% python3 -q
>>> import numpy as np
>>> import numpy.linalg as la
>>> np.set_printoptions(suppress=True, linewidth=160)
>>> def tidy(a):
...     return np.round(a, 2) + 0
... 
>>> K = np.loadtxt("x.csv", delimiter=",")
>>> tidy(K)
array([[-18.42,  -5.2 ,   6.81,  -6.84],
       [-10.64,  -3.49,   3.96,  -4.3 ],
       [-10.26,  -3.41,   3.81,  -4.17],
       [ -8.78,  -3.08,   3.19,  -3.67],
       [ -4.57,  -2.14,   1.28,  -2.21],
       [ -3.89,  -1.97,   0.95,  -1.96],
       [ -2.63,  -1.63,   0.31,  -1.46],
       [ -2.15,  -1.46,   0.07,  -1.25],
       [ -1.92,  -1.38,  -0.04,  -1.15],
       [ -1.77,  -1.32,  -0.1 ,  -1.08],
       [ -0.55,  -0.53,  -0.28,  -0.37],
       [  3.3 ,   2.83,   2.36,   1.84],
       [  6.68,   5.16,   4.32,   3.42],
       [  7.28,   5.54,   4.63,   3.68],
       [  9.06,   6.65,   5.52,   4.46],
       [  9.67,   7.02,   5.81,   4.72],
       [  9.71,   7.05,   5.83,   4.74],
       [ 11.65,   8.2 ,   6.71,   5.56],
       [ 13.54,   9.29,   7.53,   6.35],
       [ 16.21,  10.79,   8.63,   7.45],
       [ 19.94,  12.81,  10.05,   8.95],
       [ 20.17,  12.94,  10.14,   9.05],
       [ 20.63,  13.18,  10.31,   9.23],
       [ 26.85,  16.43,  12.49,  11.69],
       [ 31.3 ,  18.68,  13.94,  13.42],
       [ 34.55,  20.3 ,  14.95,  14.67]])
>>> la.matrix_rank(K)
np.int64(3)
>>> tidy(la.svd(K, compute_uv=False))
array([99.32, 19.98,  2.32,  0.  ])
>>> tidy(K.sum(axis=0))
array([174.93, 131.27, 143.19,  80.75])
>>> K.shape
(26, 4)
>>> Uu, sig, Vt = la.svd(K)
>>> vecs = Vt[:(sig > 1e-8).sum()]
>>> rng = np.random.default_rng(31)
>>> vec = K[1] + 3 * K[9] + rng.integers(2) * np.eye(4)[2]
>>> tidy(vec)
array([-15.97,  -7.44,   4.66,  -7.53])
>>> la.matrix_rank(np.vstack([K, vec]))
np.int64(4)
>>> np.allclose(vecs.T @ vecs @ vec, vec)
False
>>> tidy(np.diag(vecs.T @ vecs))
array([0.99, 0.68, 0.97, 0.35])
>>> print(tidy(vecs.T @ vecs))
[[ 0.99 -0.05  0.01  0.06]
 [-0.05  0.68  0.09  0.45]
 [ 0.01  0.09  0.97 -0.13]
 [ 0.06  0.45 -0.13  0.35]]
>>> np.allclose(K[:-1].T @ la.lstsq(K[:-1].T, K[-1])[0], K[-1])
True
>>> print(la.lstsq(K[:-1].T, K[-1])[2])
3
>>> F = np.load("case5.npy")
>>> F
array([[ 0., -1.,  0.,  0.,  0.,  0.],
       [-1.,  3., -1.,  0.,  0.,  0.],
       [ 0., -1.,  1., -1.,  0.,  0.],
       [ 0.,  0., -1., -1., -1.,  0.],
       [ 0.,  0.,  0., -1.,  0., -1.],
       [ 0.,  0.,  0.,  0., -1.,  0.]])
>>> idx = rng.permutation(6)
>>> idx
array([4, 2, 1, 5, 3, 0])
>>> Y = F[idx][:, idx]
>>> tidy(la.det(Y)), tidy(la.det(F[idx]))
(np.float64(-2.0), np.float64(-2.0))
>>> print(np.trace(Y))
3.0
>>> np.diag(Y)
array([ 0.,  1.,  3.,  0., -1.,  0.])
>>> tidy(np.sort(np.abs(la.eigvals(Y))))
array([0.32, 0.66, 0.87, 1.45, 2.02, 3.68])
>>> def softmax(z):
...     e = np.exp(z - z.max(axis=-1, keepdims=True))
...     return e / e.sum(axis=-1, keepdims=True)
... 
>>> tidy(softmax(F).sum(axis=1))
array([1., 1., 1., 1., 1., 1.])
>>> tidy(softmax(F[5] + 2))
array([0.19, 0.19, 0.19, 0.19, 0.07, 0.19])
>>> tidy(softmax(F[5]))
array([0.19, 0.19, 0.19, 0.19, 0.07, 0.19])
>>> tidy(softmax(10 * F[5]))
array([0.2, 0.2, 0.2, 0.2, 0. , 0.2])
>>> att = F @ F.T / np.sqrt(6)
>>> tidy(softmax(att)[5] @ F)
array([-0.14,  0.14, -0.21, -0.5 , -0.43, -0.14])
>>> softmax(att).round(6).argmax(axis=1)
array([0, 1, 2, 3, 4, 3])
>>> tidy(softmax(att + np.triu(np.full(att.shape, -np.inf), 1)))
array([[1.  , 0.  , 0.  , 0.  , 0.  , 0.  ],
       [0.  , 1.  , 0.  , 0.  , 0.  , 0.  ],
       [0.29, 0.04, 0.67, 0.  , 0.  , 0.  ],
       [0.14, 0.22, 0.14, 0.49, 0.  , 0.  ],
       [0.14, 0.14, 0.21, 0.21, 0.31, 0.  ],
       [0.14, 0.14, 0.14, 0.21, 0.14, 0.21]])
>>> vec = np.array([-5, 0, -3, 5, 3, 5])
>>> target = F @ vec
>>> c, lr = np.zeros(6), 1 / la.norm(F, 2) ** 2
>>> for i in range(30):
...     c -= lr * F.T @ (F @ c - target)
...     if i % 5 == 0: print(i, round(la.norm(F @ c - target), 2))
... 
0 9.54
5 3.7
10 2.73
15 2.33
20 2.04
25 1.81
>>> tidy(c)
array([-1.48,  1.3 , -2.14,  4.99,  2.41,  4.53])
>>> vec = np.array([3, -3, -2, 3, -1, 0])
>>> target = F @ vec
>>> target
array([  3., -10.,  -2.,   0.,  -3.,   1.])
>>> tidy(la.solve(F, -3 * target))
array([-9.,  9.,  6., -9.,  3.,  0.])
>>> tidy(la.solve(F, target + F[:, 3]))
array([ 3., -3., -2.,  4., -1.,  0.])
>>> print(tidy(la.solve(F, target)))
[ 3. -3. -2.  3. -1.  0.]
>>> tidy(la.solve(F.T, F[4]))
array([0., 0., 0., 0., 1., 0.])
>>> tidy(la.solve(F, F[:, 2]))
array([0., 0., 1., 0., 0., 0.])
>>> F.sum(axis=1)
array([-1.,  1., -1., -3., -2., -1.])
>>> F.shape
(6, 6)
>>> la.matrix_rank(F)
np.int64(6)
>>> np.count_nonzero(F)
np.int64(13)
>>> F - F[0]
array([[ 0.,  0.,  0.,  0.,  0.,  0.],
       [-1.,  4., -1.,  0.,  0.,  0.],
       [ 0.,  0.,  1., -1.,  0.,  0.],
       [ 0.,  1., -1., -1., -1.,  0.],
       [ 0.,  1.,  0., -1.,  0., -1.],
       [ 0.,  1.,  0.,  0., -1.,  0.]])
>>> mat = np.load("m.npy")
>>> print(tidy(mat))
[[0.5  0.5  0.  ]
 [0.33 0.33 0.33]
 [0.2  0.2  0.6 ]]
>>> rank = la.matrix_rank(mat)
>>> rank
np.int64(2)
>>> N = la.svd(mat)[2][rank:].T
>>> print([int(la.matrix_rank(mat[:, :j + 1])) for j in range(3)])
[1, 1, 2]
>>> [int(la.matrix_rank(mat[:i])) for i in range(1, len(mat) + 1)]
[1, 2, 2]
>>> [int(la.matrix_rank(np.delete(mat, i, axis=0))) for i in range(3)]
[2, 2, 2]
>>> N.shape
(3, 1)
>>> np.allclose(mat @ N, 0)
True
>>> J = np.tril(np.array([[8, -4, 7], [-5, 5, 0], [-5, -2, -4]]), -1) + np.eye(3, dtype=int)
>>> J
array([[ 1,  0,  0],
       [-5,  1,  0],
       [-5, -2,  1]])
>>> Uu, sig, Vt = la.svd(J)
>>> tidy(sig)
array([7.22, 2.22, 0.06])
>>> Y = Uu[:, :2] @ np.diag(sig[:2]) @ Vt[:2]
>>> print(tidy(la.norm(J - Y) / la.norm(J)))
0.01
>>> print(la.matrix_rank(Y))
2
>>> G = J.T @ J
>>> tidy(la.eigvalsh(G)[::-1])
array([52.06,  4.93,  0.  ])
>>> tidy(la.svd(J, compute_uv=False) ** 2)
array([52.06,  4.93,  0.  ])
>>> G
array([[51,  5, -5],
       [ 5,  5, -2],
       [-5, -2,  1]])
>>> np.trace(G), (J ** 2).sum()
(np.int64(57), np.int64(57))
>>> r0 = np.array([1, -1])
>>> np.correlate(J[0], J[2], "full")
array([ 1, -2, -5,  0,  0])
>>> print(np.convolve(J[0], r0))
[ 1 -1  0  0]
>>> t3 = np.stack([J, -1 * J, J[::-1]])
>>> print(la.matrix_rank(t3.reshape(3, -1)))
2
>>> tidy(la.det(t3))
array([ 1., -1., -1.])
>>> tidy(la.norm(t3, axis=(1, 2)))
array([7.55, 7.55, 7.55])
>>> np.einsum("bij,cij->bc", t3, t3)
array([[ 57, -57,  16],
       [-57,  57, -16],
       [ 16, -16,  57]])
>>> vec = np.array([3, 3, 2])
>>> target = J @ vec
>>> target
array([  3, -12, -19])
>>> print(tidy(la.solve(J, J[:, 2])))
[0. 0. 1.]
>>> E = np.array([[3, 0, 0, 0, 0, 0, 0],
...     [3, 2, 0, 0, 0, 0, 0],
...     [2, 0, 3, 0, 0, 0, 0],
...     [1, 0, 1, 0, 0, 0, 0],
...     [2, 0, 0, 0, 3, 0, 0],
...     [0, 3, 0, 3, 2, 0, 0],
...     [0, 0, 3, 3, 0, 0, 2]])
>>> print(E)
[[3 0 0 0 0 0 0]
 [3 2 0 0 0 0 0]
 [2 0 3 0 0 0 0]
 [1 0 1 0 0 0 0]
 [2 0 0 0 3 0 0]
 [0 3 0 3 2 0 0]
 [0 0 3 3 0 0 2]]
>>> [int(la.matrix_rank(la.matrix_power(E, p))) for p in range(1, 8)]
[6, 5, 5, 5, 5, 5, 5]
>>> la.matrix_rank(E - E[0, 0] * np.eye(7))
np.int64(5)
>>> np.prod(np.diag(E)), tidy(la.det(E))
(np.int64(0), np.float64(0.0))
>>> print(tidy(np.abs(la.eigvals(E)).max()))
3.0
>>> np.trace(E)
np.int64(13)
>>> print(np.allclose(E @ E.T, E.T @ E))
False
>>> la.matrix_power(E, 3)
array([[27,  0,  0,  0,  0,  0,  0],
       [57,  8,  0,  0,  0,  0,  0],
       [54,  0, 27,  0,  0,  0,  0],
       [21,  0,  9,  0,  0,  0,  0],
       [54,  0,  0,  0, 27,  0,  0],
       [84, 12,  9,  0, 18,  0,  0],
       [69,  0, 72, 12,  0,  0,  8]])
>>> tidy(la.det(E))
np.float64(0.0)
>>> rank = la.matrix_rank(E)
>>> print(rank)
6
>>> N = la.svd(E)[2][rank:].T
>>> N @ N.T
array([[0., 0., 0., 0., 0., 0., 0.],
       [0., 0., 0., 0., 0., 0., 0.],
       [0., 0., 0., 0., 0., 0., 0.],
       [0., 0., 0., 0., 0., 0., 0.],
       [0., 0., 0., 0., 0., 0., 0.],
       [0., 0., 0., 0., 0., 1., 0.],
       [0., 0., 0., 0., 0., 0., 0.]])
>>> la.matrix_rank(E.T @ E), la.matrix_rank(E @ E.T)
(np.int64(6), np.int64(6))
>>> print(N.shape)
(7, 1)
>>> [int(la.matrix_rank(E[:, :j + 1])) for j in range(7)]
[1, 2, 3, 4, 5, 5, 6]
>>> tidy(la.norm(E, 2) / la.norm(E))
np.float64(0.65)
>>> [round(float(x), 2) for x in la.svd(E, compute_uv=False)[:3]]
[6.29, 4.97, 4.45]
>>> tidy(la.norm(E, 1)), tidy(la.norm(E, np.inf))
(np.float64(11.0), np.float64(8.0))
>>> tidy(la.norm(E) ** 2 / la.norm(E, 2) ** 2)
np.float64(2.38)
>>> tidy(la.norm(E[5], 1)), tidy(la.norm(E[5], np.inf))
(np.float64(8.0), np.float64(3.0))
>>> la.norm(E, axis=1).argmax()
np.int64(5)
>>> tidy(la.norm(E, axis=0))
array([5.2 , 3.61, 4.36, 4.24, 3.61, 0.  , 2.  ])
>>> print(tidy(la.norm(E, "nuc")))
20.54
>>> arr = np.array([[5, 6, -1, -5, -1, 1, -1],
...     [0, -9, 8, 8, 5, -1, 4],
...     [0, 0, -1, -8, -6, 6, -9],
...     [0, 0, 0, -6, -6, -1, 4],
...     [0, 0, 0, 0, -5, -7, -6],
...     [0, 0, 0, 0, 0, 1, 4],
...     [0, 0, 0, 0, 0, 0, -1]])
>>> idx = rng.permutation(7)
>>> print(idx)
[0 4 5 6 3 1 2]
>>> Y = arr[idx][:, idx]
>>> np.allclose(Y, arr)
False
>>> np.diag(Y)
array([ 5, -5,  1, -1, -6, -9, -1])
>>> tidy(np.sort(np.abs(la.eigvals(arr))))
array([1., 1., 1., 5., 5., 6., 9.])
>>> np.allclose(arr, arr.T)
False
>>> np.allclose(arr @ arr.T, arr.T @ arr)
False
>>> (arr + arr.T) / 2
array([[ 5. ,  3. , -0.5, -2.5, -0.5,  0.5, -0.5],
       [ 3. , -9. ,  4. ,  4. ,  2.5, -0.5,  2. ],
       [-0.5,  4. , -1. , -4. , -3. ,  3. , -4.5],
       [-2.5,  4. , -4. , -6. , -3. , -0.5,  2. ],
       [-0.5,  2.5, -3. , -3. , -5. , -3.5, -3. ],
       [ 0.5, -0.5,  3. , -0.5, -3.5,  1. ,  2. ],
       [-0.5,  2. , -4.5,  2. , -3. ,  2. , -1. ]])
>>> print((arr - arr.T) / 2)
[[ 0.   3.  -0.5 -2.5 -0.5  0.5 -0.5]
 [-3.   0.   4.   4.   2.5 -0.5  2. ]
 [ 0.5 -4.   0.  -4.  -3.   3.  -4.5]
 [ 2.5 -4.   4.   0.  -3.  -0.5  2. ]
 [ 0.5 -2.5  3.   3.   0.  -3.5 -3. ]
 [-0.5  0.5 -3.   0.5  3.5  0.   2. ]
 [ 0.5 -2.   4.5 -2.   3.  -2.   0. ]]
>>> print(tidy(np.abs(la.eigvals(arr)).max()))
9.0
>>> feats = np.loadtxt("dump.csv", delimiter=",")
>>> feats
array([[ 23.66,   9.78,   5.91],
       [ 19.64,   7.27,   4.81],
       [ 19.04,   6.92,   4.65],
       [ 10.23,   2.46,   2.18],
       [  9.91,   2.33,   2.09],
       [  4.7 ,   0.68,   0.65],
       [  3.75,   0.49,   0.41],
       [  2.94,   0.37,   0.22],
       [  2.75,   0.34,   0.17],
       [  2.24,   0.28,   0.07],
       [  1.97,   0.26,   0.02],
       [  1.29,   0.2 ,  -0.09],
       [  0.52,   0.14,  -0.12],
       [  0.46,   0.13,  -0.11],
       [  0.37,   0.11,  -0.1 ],
       [  0.27,   0.09,  -0.09],
       [ -0.24,  -0.21,   0.2 ],
       [ -0.34,  -0.43,   0.4 ],
       [ -0.38,  -0.75,   0.65],
       [ -0.38,  -0.77,   0.66],
       [ -0.37,  -1.38,   1.08],
       [ -0.08,  -4.21,   2.63],
       [ -0.06,  -4.41,   2.73],
       [ -0.01,  -4.87,   2.94],
       [  0.07,  -5.78,   3.35],
       [  0.08,  -5.91,   3.4 ],
       [  0.14,  -6.73,   3.75],
       [  0.37, -16.64,   7.27],
       [  0.36, -16.89,   7.35]])
>>> vals, vecs = la.eigh(F)
>>> np.abs(vecs[:, -1]).round(6).argmax()
np.int64(1)
>>> (vals > 1e-8).sum(), (vals < -1e-8).sum()
(np.int64(3), np.int64(3))
>>> tidy(vals)
array([-2.02, -0.66, -0.32,  0.87,  1.45,  3.68])
>>> tidy(vecs.T @ vecs)
array([[1., 0., 0., 0., 0., 0.],
       [0., 1., 0., 0., 0., 0.],
       [0., 0., 1., 0., 0., 0.],
       [0., 0., 0., 1., 0., 0.],
       [0., 0., 0., 0., 1., 0.],
       [0., 0., 0., 0., 0., 1.]])
>>> tidy(vecs.T @ F @ vecs)
array([[-2.02,  0.  ,  0.  ,  0.  ,  0.  ,  0.  ],
       [ 0.  , -0.66,  0.  ,  0.  ,  0.  ,  0.  ],
       [ 0.  ,  0.  , -0.32,  0.  ,  0.  ,  0.  ],
       [ 0.  ,  0.  ,  0.  ,  0.87,  0.  ,  0.  ],
       [ 0.  ,  0.  ,  0.  ,  0.  ,  1.45,  0.  ],
       [ 0.  ,  0.  ,  0.  ,  0.  ,  0.  ,  3.68]])
>>> Z = feats[[21, 8]].astype(float)
>>> for _ in range(3):
...     idx = la.norm(feats[:, None] - Z, axis=-1).argmin(axis=1)
...     Z = np.array([feats[idx == j].mean(axis=0) for j in range(2)])
... 
>>> idx
array([1, 1, 1, 1, 1, 1, 1, 1, 1, 1, 1, 1, 1, 1, 1, 1, 1, 1, 1, 1, 1, 0, 0, 0, 0, 0, 0, 0, 0])
>>> tidy(Z)
array([[ 0.11, -8.18,  4.18],
       [ 4.86,  1.35,  1.13]])
>>> tidy(Z[1] - Z[0])
array([ 4.75,  9.53, -3.05])
>>> m1 = np.load("w.npy")
>>> print(m1)
[[-4. -3.  1.]
 [-1. -2. -2.]
 [ 0.  0.  7.]]
>>> q, vecs = la.qr(m1[:, :2])[0], la.qr(m1[:, 2:])[0]
>>> sig = la.svd(q.T @ vecs, compute_uv=False)
>>> print(tidy(sig))
[0.3]
>>> print((sig > 0.9).sum())
0
>>> vec = np.array([1, -1, -1])
>>> target = m1 @ vec
>>> c, lr = np.zeros(3), 1 / la.norm(m1, 2) ** 2
>>> for i in range(6):
...     c -= lr * m1.T @ (m1 @ c - target)
...     if i % 1 == 0: print(i, round(la.norm(m1 @ c - target), 2))
... 
0 1.2
1 1.18
2 1.16
3 1.14
4 1.12
5 1.11
>>> tidy(la.cond(m1))
np.float64(8.34)
>>> tidy(c)
array([ 0.18, -0.05, -1.05])
